>>> import numpy as np
>>> np.set_printoptions(suppress=True, linewidth=200)
>>> arr = np.array([[0.3, 1.0, 0.1],
...     [1.3, -1.7, 0.1],
...     [1.1, 1.3, -0.3],
...     [-0.2, -0.4, 1.6]])
>>> arr
array([[ 0.3,  1. ,  0.1],
       [ 1.3, -1.7,  0.1],
       [ 1.1,  1.3, -0.3],
       [-0.2, -0.4,  1.6]])
>>> M2 = np.array([[1, 3, 3], [1, 2, 1]])
>>> basis = np.kron(M2, arr)
>>> round(np.linalg.norm(basis, 2), 4), np.round(np.linalg.norm(M2, 2) * np.linalg.norm(arr, 2), 4)
(np.float64(12.218), np.float64(12.218))
>>> x = np.array([-1, -2, 2])
>>> target = arr @ x
>>> np.round(np.linalg.solve(arr.T @ arr, arr.T @ target), 4)
array([-1., -2.,  2.])
>>> np.round(np.linalg.pinv(arr) @ arr, 4) + 0
array([[1., 0., 0.],
       [0., 1., 0.],
       [0., 0., 1.]])
>>> rng = np.random.default_rng(279)
>>> target = target + 0.1 * rng.normal(size=4)
>>> target.round(4)
array([-2.0369,  2.1346, -4.5379,  4.1492])
>>> b, *_ = np.linalg.lstsq(arr, target)
>>> [round(float(np.linalg.norm(np.linalg.solve(arr.T @ arr + lam * np.eye(3), arr.T @ target))), 2) for lam in (0, 1, 10, 100)]
[3.04, 2.5, 1.02, 0.15]
>>> b.round(4)
array([-1.1553, -2.0088,  1.9603])
>>> b.round()
array([-1., -2.,  2.])
>>> M2 = arr / np.sqrt((arr ** 2).mean(axis=1, keepdims=True))
>>> np.round(arr - arr.mean(axis=1, keepdims=True), 4)
array([[-0.1667,  0.5333, -0.3667],
       [ 1.4   , -1.6   ,  0.2   ],
       [ 0.4   ,  0.6   , -1.    ],
       [-0.5333, -0.7333,  1.2667]])
>>> np.linalg.matrix_rank(M2) == np.linalg.matrix_rank(arr)
np.True_
>>> proj = arr @ np.linalg.solve(arr.T @ arr, arr.T)
>>> np.round(np.diag(proj), 4)
array([0.2753, 0.9685, 0.7794, 0.9768])
>>> np.trace(proj)
np.float64(3.0)
>>> np.round((np.eye(4) - proj) @ arr, 4) + 0
array([[0., 0., 0.],
       [0., 0., 0.],
       [0., 0., 0.],
       [0., 0., 0.]])
